% python3 -q
>>> import numpy as np
>>> from numpy import linalg as LA
>>> np.set_printoptions(precision=2, suppress=True, linewidth=200)
>>> def rd(a):
...     return np.round(a, 2) + 0
... 
>>> F = np.array([[-0.6, 1.0, -0.5, 1.5, -1.1, -0.8, 1.1],
...     [-1.0, 0.4, -0.5, -1.3, 0.4, -1.4, 1.4],
...     [-2.6, -1.0, 0.5, 0.2, 1.1, -1.0, 0.4],
...     [-0.8, 0.8, -0.9, -1.1, 0.8, -2.8, -0.3],
...     [-1.1, 0.4, 0.9, -0.7, -0.7, 0.5, 1.1],
...     [-0.1, 1.4, 0.7, 0.4, 0.8, -0.6, -0.4]])
>>> F
array([[-0.6,  1. , -0.5,  1.5, -1.1, -0.8,  1.1],
       [-1. ,  0.4, -0.5, -1.3,  0.4, -1.4,  1.4],
       [-2.6, -1. ,  0.5,  0.2,  1.1, -1. ,  0.4],
       [-0.8,  0.8, -0.9, -1.1,  0.8, -2.8, -0.3],
       [-1.1,  0.4,  0.9, -0.7, -0.7,  0.5,  1.1],
       [-0.1,  1.4,  0.7,  0.4,  0.8, -0.6, -0.4]])
>>> out = F / np.sqrt((F ** 2).mean(axis=1, keepdims=True))
>>> LA.matrix_rank(out) == LA.matrix_rank(F)
np.True_
>>> LA.matrix_rank(F - F.mean(axis=1, keepdims=True))
np.int64(6)
>>> rd(LA.norm(F, axis=0))
array([3.16, 2.22, 1.69, 2.42, 2.09, 3.47, 2.19])
>>> LA.norm(F, axis=1).argmax()
np.int64(3)
>>> rd(LA.norm(F[5], 1)), rd(LA.norm(F[5], np.inf))
(np.float64(4.4), np.float64(1.4))
>>> rd(F[5] @ F[2])
np.float64(0.61)
>>> rd(LA.norm(F[5] - F[2]))
np.float64(3.6)
>>> rd(LA.norm(F, axis=1))
array([2.63, 2.68, 3.23, 3.45, 2.15, 1.94])
>>> cov = F.T @ F
>>> print(rd(np.diag(cov)))
[ 9.98  4.92  2.86  5.84  4.35 12.05  4.79]
>>> np.allclose(cov, cov.T)
True
>>> (F @ F.T).shape
(6, 6)
>>> U, s, Vh = LA.svd(F, full_matrices=False)
>>> rd(np.sqrt((s ** 2).sum())), rd(LA.norm(F))
(np.float64(6.69), np.float64(6.69))
>>> rd(np.cumsum(s ** 2) / np.sum(s ** 2))
array([0.47, 0.66, 0.82, 0.92, 0.99, 1.  ])
